% python3 -q
>>> import numpy as np
>>> import numpy.linalg as la
>>> np.set_printoptions(precision=3, suppress=True, linewidth=100, floatmode="fixed")
>>> tidy = lambda a: np.round(a, 3) + 0
>>> K = np.array([[32, 0, 1], [1, 42, 2], [1, 1, 22]])
>>> O, R = la.qr(K)
>>> print(O.shape, R.shape)
(3, 3) (3, 3)
>>> print(tidy(np.trace(O @ O.T)))
3.0
>>> print(tidy(O.T @ O))
[[1.000 0.000 0.000]
 [0.000 1.000 0.000]
 [0.000 0.000 1.000]]
>>> x0 = np.array([-8, -8, 2])
>>> y = K @ x0
>>> beta, lr = np.zeros(3), 1 / la.norm(K, 2) ** 2
>>> for i in range(12):
...     beta -= lr * K.T @ (K @ beta - y)
...     if i % 2 == 0: print(i, round(la.norm(K @ beta - y), 3))
... 
0 111.216
2 33.657
4 15.796
6 8.332
8 4.462
10 2.394
>>> print(tidy(beta))
[-7.992 -7.994  1.920]
>>> other = K / la.norm(K, axis=1, keepdims=True)
>>> G = other @ other.T
>>> print(np.argwhere(np.triu(np.abs(G) > 0.95, 1)))
[]
>>> print((G - 2 * np.eye(3)).round(6).argmax(axis=1))
[2 2 1]
>>> print(tidy(G[0]))
[1.000 0.025 0.077]
>>> vals, vecs = la.eig(K)
>>> print(tidy(np.sort(la.eigvals(la.inv(K)))))
[0.024 0.031 0.046]
>>> print(tidy(np.sort(la.eigvals(K.T))))
[21.808 32.087 42.105]
>>> print(tidy(vals))
[42.105 32.087 21.808]
>>> print(tidy(np.prod(vals)))
29463.0
>>> mat = np.load("dump.npy")
>>> print(mat)
[[-1.800 -0.400 -0.200 -0.400]
 [-0.600 -1.900  0.800  0.700]
 [-0.400  0.100  1.100  0.800]
 [ 0.900 -0.700  0.900  0.900]
 [ 0.300  0.500 -0.500 -1.000]]
>>> x0 = np.array([-1, 1, 0, 1])
>>> y = mat @ x0
>>> print(tidy(y))
[ 1.000 -0.600  1.300 -0.700 -0.800]
>>> print(tidy(la.lstsq(mat, y)[0]))
[-1.000  1.000  0.000  1.000]
>>> rng = np.random.default_rng(968)
>>> y = y + 0.02 * rng.normal(size=5)
>>> print(tidy(y))
[ 0.991 -0.579  1.294 -0.678 -0.803]
>>> beta, *_ = la.lstsq(mat, y)
>>> print(tidy(la.norm(y - mat @ beta)))
0.004
>>> print(tidy(beta))
[-0.990  0.985  0.002  0.997]
>>> x0 = np.array([5, -7, -7, 5])
>>> print((mat @ x0).argmax())
1
>>> print(la.norm(mat @ x0) <= la.norm(mat, 2) * la.norm(x0) + 1e-9)
True
>>> print(tidy(mat @ np.ones(4)))
[-2.800 -1.000  1.600  2.000 -0.700]
>>> print(mat @ np.eye(4)[3])
[-0.400  0.700  0.800  0.900 -1.000]
>>> O = mat.astype(float).copy()
>>> for j in range(4):
...     O[:, j] -= O[:, :j] @ (O[:, :j].T @ O[:, j])
...     O[:, j] /= la.norm(O[:, j])
... 
>>> print(tidy(O.T @ mat))
[[ 2.159  0.621  0.046  0.227]
 [ 0.000  2.033 -1.101 -1.161]
 [ 0.000  0.000  1.317  1.170]
 [ 0.000  0.000  0.000  0.576]]
>>> print(tidy(O.T @ O))
[[1.000 0.000 0.000 0.000]
 [0.000 1.000 0.000 0.000]
 [0.000 0.000 1.000 0.000]
 [0.000 0.000 0.000 1.000]]
>>> A = np.abs(np.array([[0, 3, 2, 2], [3, 0, 0, 0], [2, 1, 3, 1], [1, 2, 0, 1]])) + np.eye(4)
>>> A = A / A.sum(axis=1, keepdims=True)
>>> print(A)
[[0.125 0.375 0.250 0.250]
 [0.750 0.250 0.000 0.000]
 [0.250 0.125 0.500 0.125]
 [0.200 0.400 0.000 0.400]]
>>> # a transition matrix
>>> O, R = la.qr(A)
>>> print(np.allclose(R.T @ R, A.T @ A))
True
>>> print(O.shape, R.shape)
(4, 4) (4, 4)
>>> print(tidy(O.T @ O))
[[1.000 0.000 0.000 0.000]
 [0.000 1.000 0.000 0.000]
 [0.000 0.000 1.000 0.000]
 [0.000 0.000 0.000 1.000]]
>>> print(tidy(abs(R[0, 0])), tidy(la.norm(A[:, 0])))
0.825 0.825
>>> x0 = np.array([-3, 3, -3, 3])
>>> print(np.sign((A @ x0).round(6)))
[ 1.000 -1.000 -1.000  1.000]
>>> print(tidy((A * x0).sum(axis=1)))
[ 0.750 -1.500 -1.500  1.800]
>>> print(A @ np.eye(4)[0])
[0.125 0.750 0.250 0.200]
>>> print(tidy(A @ x0))
[ 0.750 -1.500 -1.500  1.800]
>>> other = A + rng.integers(-2, 3, (4, 3)) @ rng.integers(-2, 3, (3, 4))
>>> print(other)
[[ 3.125 -3.625 -2.750 -5.750]
 [-0.250  0.250  3.000  4.000]
 [-1.750  6.125  0.500  2.125]
 [-3.800  3.400  5.000  9.400]]
>>> print(other - A)
[[ 3.000 -4.000 -3.000 -6.000]
 [-1.000  0.000  3.000  4.000]
 [-2.000  6.000  0.000  2.000]
 [-4.000  3.000  5.000  9.000]]
>>> print(tidy(la.svd(other - A, compute_uv=False)))
[15.467  5.608  0.577  0.000]
>>> print(np.abs(other - A).sum(axis=1))
[16.000  8.000 10.000 21.000]
>>> hat = np.triu(np.array([[-1, 2, 0, -1], [-2, 0, -2, 2], [2, 0, -1, 2], [-2, 0, -1, -1]]), 1) + np.eye(4)
>>> other = hat @ A @ la.inv(hat)
>>> print(la.matrix_rank(other))
4
>>> print(tidy(np.poly(other)))
[ 1.000 -1.275  0.175  0.123 -0.023]
>>> print(tidy(other))
[[ 1.425 -2.375 -4.500 15.025]
 [ 0.650 -0.500 -2.000  6.200]
 [ 0.650 -0.375 -0.250  2.825]
 [ 0.200  0.000  0.000  0.600]]
>>> X = np.loadtxt("x.csv", delimiter=",")
>>> print(tidy(X))
[[ -9.688  11.074  13.546]
 [  9.921 -11.728 -12.807]
 [  4.684  -0.658 -19.433]
 [ 10.810 -15.361  -6.869]
 [  2.388   3.196 -19.598]
 [ -6.570   4.141  18.431]
 [ -0.594  -5.970  19.079]
 [ 10.134 -17.198   1.238]
 [  6.044  -3.135 -18.805]
 [-10.162  17.191  -1.091]
 [ -6.016   3.082  18.823]
 [ -9.533  10.658  13.983]
 [  0.251  -7.211  18.653]
 [ -8.377   7.882  16.362]
 [ 10.053 -17.212   1.641]
 [ -2.029  -3.767  19.537]
 [-10.510  13.682  10.116]
 [-10.044  12.092  12.365]
 [  8.626 -16.724   6.775]
 [ -5.505  13.928 -13.256]
 [ -5.274  13.674 -13.609]
 [ 10.499 -13.637 -10.188]
 [-10.740  14.789   8.120]
 [ -8.676   8.558  15.858]
 [  7.175  -5.338 -17.889]
 [  6.682  -4.360 -18.340]
 [-10.570  13.929   9.709]
 [ 10.364 -13.132 -10.961]
 [-10.800  15.246   7.136]]
>>> # rank 2
>>> print(tidy(np.trace(la.pinv(X) @ X)))
2.0
>>> E = np.load("m.npy")
>>> print(E)
[[ 2  2  2  2  2  2]
 [-2  1 -2  1 -2  1]
 [ 0  2  0  2  0  2]
 [ 2  2  2  2  2  2]
 [-2  1 -2  1 -2  1]
 [ 0  2  0  2  0  2]]
>>> print(E.reshape(-1, 2))
[[ 2  2]
 [ 2  2]
 [ 2  2]
 [-2  1]
 [-2  1]
 [-2  1]
 [ 0  2]
 [ 0  2]
 [ 0  2]
 [ 2  2]
 [ 2  2]
 [ 2  2]
 [-2  1]
 [-2  1]
 [-2  1]
 [ 0  2]
 [ 0  2]
 [ 0  2]]
>>> print(E.reshape(2, -1))
[[ 2  2  2  2  2  2 -2  1 -2  1 -2  1  0  2  0  2  0  2]
 [ 2  2  2  2  2  2 -2  1 -2  1 -2  1  0  2  0  2  0  2]]
>>> t3 = E.reshape(6, 2, -1)
>>> print(t3.transpose(1, 0, 2))
[[[ 2  2  2]
  [-2  1 -2]
  [ 0  2  0]
  [ 2  2  2]
  [-2  1 -2]
  [ 0  2  0]]

 [[ 2  2  2]
  [ 1 -2  1]
  [ 2  0  2]
  [ 2  2  2]
  [ 1 -2  1]
  [ 2  0  2]]]
>>> print(t3.sum(axis=1))
[[ 4  4  4]
 [-1 -1 -1]
 [ 2  2  2]
 [ 4  4  4]
 [-1 -1 -1]
 [ 2  2  2]]
>>> print(np.swapaxes(t3, 1, 2)[2])
[[0 2]
 [2 0]
 [0 2]]
>>> print(t3[:, 0])
[[ 2  2  2]
 [-2  1 -2]
 [ 0  2  0]
 [ 2  2  2]
 [-2  1 -2]
 [ 0  2  0]]
>>> print(t3.shape)
(6, 2, 3)
>>> J = np.load("run7.npy")
>>> print(J)
[[-2.991 -0.042  0.099]
 [-0.964 -0.146  0.014]
 [-5.534  0.819 -0.004]
 [ 0.426 -0.934  0.024]
 [-3.615 -1.212 -0.059]
 [-0.040 -0.638  0.099]
 [-8.187  0.406 -0.017]
 [ 1.602  0.114 -0.068]
 [ 1.535 -0.700  0.029]
 [ 0.383 -0.263 -0.046]
 [-0.416 -0.279  0.037]
 [ 5.397  0.453  0.128]
 [-4.225  1.158  0.183]
 [-0.742  0.599 -0.017]]
>>> G = np.cov(J, rowvar=False)
>>> print(np.median(J, axis=0))
[-0.579 -0.094  0.019]
>>> print(tidy(np.polyfit(J[:, 2], J[:, 1], 1)))
[ 3.096 -0.136]
>>> print(tidy(np.corrcoef(J[:, 2], J[:, 1])[0, 1]))
0.335
>>> hat = J @ la.solve(J.T @ J, J.T)
>>> print(np.allclose(hat @ hat, hat))
True
>>> print(tidy(la.eigvalsh(hat)))
[0.000 0.000 0.000 0.000 0.000 0.000 0.000 0.000 0.000 0.000 0.000 1.000 1.000 1.000]
>>> print(tidy(hat @ J[:, 0]))
[-2.991 -0.964 -5.534  0.426 -3.615 -0.040 -8.187  1.602  1.535  0.383 -0.416  5.397 -4.225 -0.742]
>>> print(np.trace(hat))
3.0
>>> other = J + rng.integers(-2, 3, (14, 2)) @ rng.integers(-2, 3, (2, 3))
>>> print(tidy(other))
[[ -5.991   3.958  -4.901]
 [  4.036  -4.146   3.014]
 [ -4.534   0.819  -1.004]
 [  1.426  -2.934   3.024]
 [ -0.615  -5.212   4.941]
 [ -4.040   1.362   0.099]
 [-10.187   4.406  -6.017]
 [  3.602   0.114  -2.068]
 [  4.535  -4.700   5.029]
 [ -1.617  -0.263   1.954]
 [ -6.416   3.721  -1.963]
 [  7.397   0.453  -1.872]
 [ -3.225  -0.842   3.183]
 [ -2.742   4.599  -6.017]]
>>> print(tidy(la.svd(other - J, compute_uv=False)))
[19.417  8.062  0.000]
>>> M = np.load("w.npy")
>>> print(tidy(M))
[[ 1.000  0.000  0.000  0.000  0.000]
 [ 0.000  1.000  0.000  0.000  0.000]
 [ 0.000  0.000  1.000  0.000  0.000]
 [ 0.000  0.000  0.000  0.309 -0.951]
 [ 0.000  0.000  0.000  0.951  0.309]]
>>> O, vecs = la.qr(M[:, :3])[0], la.qr(M[:, 3:])[0]
>>> s = la.svd(O.T @ vecs, compute_uv=False)
>>> print(tidy(la.norm(O @ O.T - vecs @ vecs.T, 2)))
1.0
>>> print(tidy(la.det(M)))
1.0
>>> print((M != 0).astype(int))
[[1 0 0 0 0]
 [0 1 0 0 0]
 [0 0 1 0 0]
 [0 0 0 1 1]
 [0 0 0 1 1]]
>>> O = M.astype(float).copy()
>>> for j in range(5):
...     O[:, j] -= O[:, :j] @ (O[:, :j].T @ O[:, j])
...     O[:, j] /= la.norm(O[:, j])
... 
>>> print(tidy(O.T @ O))
[[1.000 0.000 0.000 0.000 0.000]
 [0.000 1.000 0.000 0.000 0.000]
 [0.000 0.000 1.000 0.000 0.000]
 [0.000 0.000 0.000 1.000 0.000]
 [0.000 0.000 0.000 0.000 1.000]]
>>> arr = np.load("test3.npy")
>>> print(arr)
[[  0   0   0   0]
 [  3  -6   8   8]
 [ -6  12 -16 -16]
 [  3  -6   8   8]]
>>> x0 = np.array([9, 1, 0])
>>> y = J @ x0
>>> beta, lr = np.zeros(3), 1 / la.norm(J, 2) ** 2
>>> for i in range(30):
...     beta -= lr * J.T @ (J @ beta - y)
...     if i % 10 == 0: print(i, round(la.norm(J @ beta - y), 3))
... 
0 3.254
10 2.311
20 1.642
>>> print(tidy(la.cond(J)))
47.716
>>> print(tidy(beta))
[8.978 0.500 0.025]
>>> Uu, s, vt = la.svd(arr, full_matrices=False)
>>> print(tidy(s))
[32.218  0.000  0.000  0.000]
>>> print(tidy(np.abs(vt[0])))
[0.228 0.456 0.608 0.608]
>>> print(np.cumsum(s ** 2) / np.sum(s ** 2))
[1.000 1.000 1.000 1.000]
>>> print(tidy(Uu.T @ arr @ vt.T))
[[32.218  0.000  0.000  0.000]
 [ 0.000  0.000  0.000  0.000]
 [ 0.000  0.000  0.000  0.000]
 [ 0.000  0.000  0.000  0.000]]
>>> print(tidy(vt @ vt.T))
[[1.000 0.000 0.000 0.000]
 [0.000 1.000 0.000 0.000]
 [0.000 0.000 1.000 0.000]
 [0.000 0.000 0.000 1.000]]
>>> print(np.abs(Uu[:, 0]).round(6).argmax())
2
>>> rk = la.matrix_rank(arr)
>>> print(rk)
1
>>> null = la.svd(arr)[2][rk:].T
>>> print(null.shape)
(4, 3)
>>> print([int(la.matrix_rank(arr[:i])) for i in range(1, len(arr) + 1)])
[0, 1, 1, 1]
>>> print(np.allclose(arr @ null, 0))
True
>>> print(la.matrix_rank(arr.T @ arr), la.matrix_rank(arr @ arr.T))
1 1
